$ python3 -q
>>> import numpy as np
>>> np.set_printoptions(precision=3, suppress=True, linewidth=100)
>>> X = np.diag(np.array([0, 2, 2, 1, 1, 0, 0, 0, 3, 3, 0, 0, 0, 3, 3])) + 4 * np.eye(15, k=1) + 4 * np.eye(15, k=-1)
>>> X
array([[0., 4., 0., 0., 0., 0., 0., 0., 0., 0., 0., 0., 0., 0., 0.],
       [4., 2., 4., 0., 0., 0., 0., 0., 0., 0., 0., 0., 0., 0., 0.],
       [0., 4., 2., 4., 0., 0., 0., 0., 0., 0., 0., 0., 0., 0., 0.],
       [0., 0., 4., 1., 4., 0., 0., 0., 0., 0., 0., 0., 0., 0., 0.],
       [0., 0., 0., 4., 1., 4., 0., 0., 0., 0., 0., 0., 0., 0., 0.],
       [0., 0., 0., 0., 4., 0., 4., 0., 0., 0., 0., 0., 0., 0., 0.],
       [0., 0., 0., 0., 0., 4., 0., 4., 0., 0., 0., 0., 0., 0., 0.],
       [0., 0., 0., 0., 0., 0., 4., 0., 4., 0., 0., 0., 0., 0., 0.],
       [0., 0., 0., 0., 0., 0., 0., 4., 3., 4., 0., 0., 0., 0., 0.],
       [0., 0., 0., 0., 0., 0., 0., 0., 4., 3., 4., 0., 0., 0., 0.],
       [0., 0., 0., 0., 0., 0., 0., 0., 0., 4., 0., 4., 0., 0., 0.],
       [0., 0., 0., 0., 0., 0., 0., 0., 0., 0., 4., 0., 4., 0., 0.],
       [0., 0., 0., 0., 0., 0., 0., 0., 0., 0., 0., 4., 0., 4., 0.],
       [0., 0., 0., 0., 0., 0., 0., 0., 0., 0., 0., 0., 4., 3., 4.],
       [0., 0., 0., 0., 0., 0., 0., 0., 0., 0., 0., 0., 0., 4., 3.]])
>>> vec = np.array([-4, 1, -2, -3, -4, 3, -3, -5, 3, 5, -4, 0, 2, 1, -4])
>>> y = X @ vec
>>> coef, lr = np.zeros(15), 1 / np.linalg.norm(X, 2) ** 2
>>> for i in range(8):
...     coef -= lr * X.T @ (X @ coef - y)
...     if i % 2 == 0: print(i, round(np.linalg.norm(X @ coef - y), 3))
... 
0 22.201
2 12.86
4 10.706
6 9.657
>>> np.round(np.linalg.cond(X), 3)
np.float64(38.175)
